In [1]: import numpy as np

In [2]: import numpy.linalg as la

In [3]: np.set_printoptions(suppress=True, linewidth=200)

In [4]: sigma = 20 * 0.9 ** np.arange(3)

In [5]: Q, _ = la.qr(np.array([[-1.2, -0.3, 0.7], [1.2, 0.3, 1.6], [-1.7, -0.6, -0.5]]))

In [6]: rng = np.random.default_rng(969)

In [7]: X = rng.normal(size=(19, 3)) * sigma @ Q

In [8]: X.round(2)
Out[8]: 
array([[-27.33,  -1.63, -22.59],
       [ 23.56,   1.29,   5.16],
       [ 29.43, -38.15,   2.8 ],
       [ -4.98,   7.07,   8.41],
       [-13.56,  -3.84, -23.97],
       [-13.36, -16.25,  24.82],
       [-15.22, -14.88,  10.62],
       [  5.07,   8.82,   8.91],
       [-11.15,  -9.3 ,   2.41],
       [-10.3 ,   9.56,   5.26],
       [  9.45, -19.73, -35.16],
       [  4.56,  13.12,   2.15],
       [-20.24,   4.49, -15.37],
       [-14.68, -13.52,  13.11],
       [ -0.54,   5.87, -21.88],
       [ 14.96, -16.77,  14.68],
       [  3.98,   2.15,  -9.62],
       [ -8.75,  14.77, -20.09],
       [ 14.54,  -6.23,  39.11]])

In [9]: out = np.c_[X[:, :2] @ np.array([[1, 0], [0, 0]]), np.array([1, 1, 3, 1, 0, 0, 2, 0, 2, 2, 0, 3, 1, 0, 1, 1, 3, 3, 1])]

In [10]: out.round(2)
Out[10]: 
array([[-27.33,   0.  ,   1.  ],
       [ 23.56,   0.  ,   1.  ],
       [ 29.43,   0.  ,   3.  ],
       [ -4.98,   0.  ,   1.  ],
       [-13.56,   0.  ,   0.  ],
       [-13.36,   0.  ,   0.  ],
       [-15.22,   0.  ,   2.  ],
       [  5.07,   0.  ,   0.  ],
       [-11.15,   0.  ,   2.  ],
       [-10.3 ,   0.  ,   2.  ],
       [  9.45,   0.  ,   0.  ],
       [  4.56,   0.  ,   3.  ],
       [-20.24,   0.  ,   1.  ],
       [-14.68,   0.  ,   0.  ],
       [ -0.54,   0.  ,   1.  ],
       [ 14.96,   0.  ,   1.  ],
       [  3.98,   0.  ,   3.  ],
       [ -8.75,   0.  ,   3.  ],
       [ 14.54,   0.  ,   1.  ]])

In [11]: la.matrix_rank(out)
Out[11]: np.int64(2)

In [12]: np.round(la.norm(out - X @ la.lstsq(X, out)[0], axis=0), 2) + 0
Out[12]: array([0.  , 0.  , 7.33])

In [13]: W = np.array([[1, 2, 0, 0], [3, 2, 1, 0], [0, 0, 2, 0]])

In [14]: beta = np.array([2, 2, 2, 0])

In [15]: hid = np.maximum(out @ W + beta, 0)

In [16]: np.round((hid > 0).mean(axis=0), 2)
Out[16]: array([0.47, 0.47, 1.  , 0.  ])

In [17]: la.matrix_rank(hid)
Out[17]: np.int64(3)

In [18]: Z = np.array([[1, 0, 0], [1, 3, 0], [1, 2, 2], [1, 3, 2]])

In [19]: W @ Z
Out[19]: 
array([[3, 6, 0],
       [6, 8, 2],
       [2, 4, 4]])

In [20]: (hid @ Z).round(6).argmax(axis=1)
Out[20]: array([1, 1, 1, 1, 1, 1, 1, 1, 1, 1, 1, 1, 1, 1, 1, 1, 1, 1, 1])
